$ ipython --no-banner

In [1]: import numpy as np

In [2]: np.set_printoptions(precision=1, suppress=True, linewidth=160)

In [3]: def rd(a):
   ...:     return np.round(a, 1) + 0
   ...: 

In [4]: K = np.loadtxt("case9.csv", delimiter=",")

In [5]: print(K)
[[-2.  2.  2.  1. -2. -3.  3.  3.  0.  1.  1.  1. -1. -1.  0.  3.]
 [-1.  3.  3.  2. -1. -2.  4.  4.  1.  2.  2.  2.  0.  0.  1.  4.]
 [-3.  1.  1.  0. -3. -4.  2.  2. -1.  0.  0.  0. -2. -2. -1.  2.]
 [-3.  1.  1.  0. -3. -4.  2.  2. -1.  0.  0.  0. -2. -2. -1.  2.]
 [ 1.  5.  5.  4.  1.  0.  6.  6.  3.  4.  4.  4.  2.  2.  3.  6.]
 [-1.  3.  3.  2. -1. -2.  4.  4.  1.  2.  2.  2.  0.  0.  1.  4.]
 [ 1.  5.  5.  4.  1.  0.  6.  6.  3.  4.  4.  4.  2.  2.  3.  6.]
 [-3.  1.  1.  0. -3. -4.  2.  2. -1.  0.  0.  0. -2. -2. -1.  2.]]

In [6]: # row 3 repeats row 2

In [7]: f, v = K[5], K[6]

In [8]: print(f @ f)
90.0

In [9]: p = (f @ v) / (f @ f) * f

In [10]: print(rd(p))
[-1.5  4.6  4.6  3.1 -1.5 -3.1  6.1  6.1  1.5  3.1  3.1  3.1  0.   0.   1.5  6.1]

In [11]: print(rd(np.linalg.norm(f + v) ** 2 + np.linalg.norm(f - v) ** 2))
680.0

In [12]: print(np.diff(K, axis=0))
[[ 1.  1.  1.  1.  1.  1.  1.  1.  1.  1.  1.  1.  1.  1.  1.  1.]
 [-2. -2. -2. -2. -2. -2. -2. -2. -2. -2. -2. -2. -2. -2. -2. -2.]
 [ 0.  0.  0.  0.  0.  0.  0.  0.  0.  0.  0.  0.  0.  0.  0.  0.]
 [ 4.  4.  4.  4.  4.  4.  4.  4.  4.  4.  4.  4.  4.  4.  4.  4.]
 [-2. -2. -2. -2. -2. -2. -2. -2. -2. -2. -2. -2. -2. -2. -2. -2.]
 [ 2.  2.  2.  2.  2.  2.  2.  2.  2.  2.  2.  2.  2.  2.  2.  2.]
 [-4. -4. -4. -4. -4. -4. -4. -4. -4. -4. -4. -4. -4. -4. -4. -4.]]

In [13]: print(K.sum(axis=0))
[-11.  21.  21.  13. -11. -19.  29.  29.   5.  13.  13.  13.  -3.  -3.   5.  29.]

In [14]: print(K - K[0])
[[ 0.  0.  0.  0.  0.  0.  0.  0.  0.  0.  0.  0.  0.  0.  0.  0.]
 [ 1.  1.  1.  1.  1.  1.  1.  1.  1.  1.  1.  1.  1.  1.  1.  1.]
 [-1. -1. -1. -1. -1. -1. -1. -1. -1. -1. -1. -1. -1. -1. -1. -1.]
 [-1. -1. -1. -1. -1. -1. -1. -1. -1. -1. -1. -1. -1. -1. -1. -1.]
 [ 3.  3.  3.  3.  3.  3.  3.  3.  3.  3.  3.  3.  3.  3.  3.  3.]
 [ 1.  1.  1.  1.  1.  1.  1.  1.  1.  1.  1.  1.  1.  1.  1.  1.]
 [ 3.  3.  3.  3.  3.  3.  3.  3.  3.  3.  3.  3.  3.  3.  3.  3.]
 [-1. -1. -1. -1. -1. -1. -1. -1. -1. -1. -1. -1. -1. -1. -1. -1.]]

In [15]: print(np.count_nonzero(K))
108

In [16]: print(np.abs(K).max())
6.0

In [17]: print(rd(np.linalg.svd(K, compute_uv=False)))
[26.9 13.8  0.   0.   0.   0.   0.   0. ]

In [18]: print(K.sum(axis=1))
[ 8. 24. -8. -8. 56. 24. 56. -8.]

In [19]: print(rd(np.linalg.norm(K)))
30.2
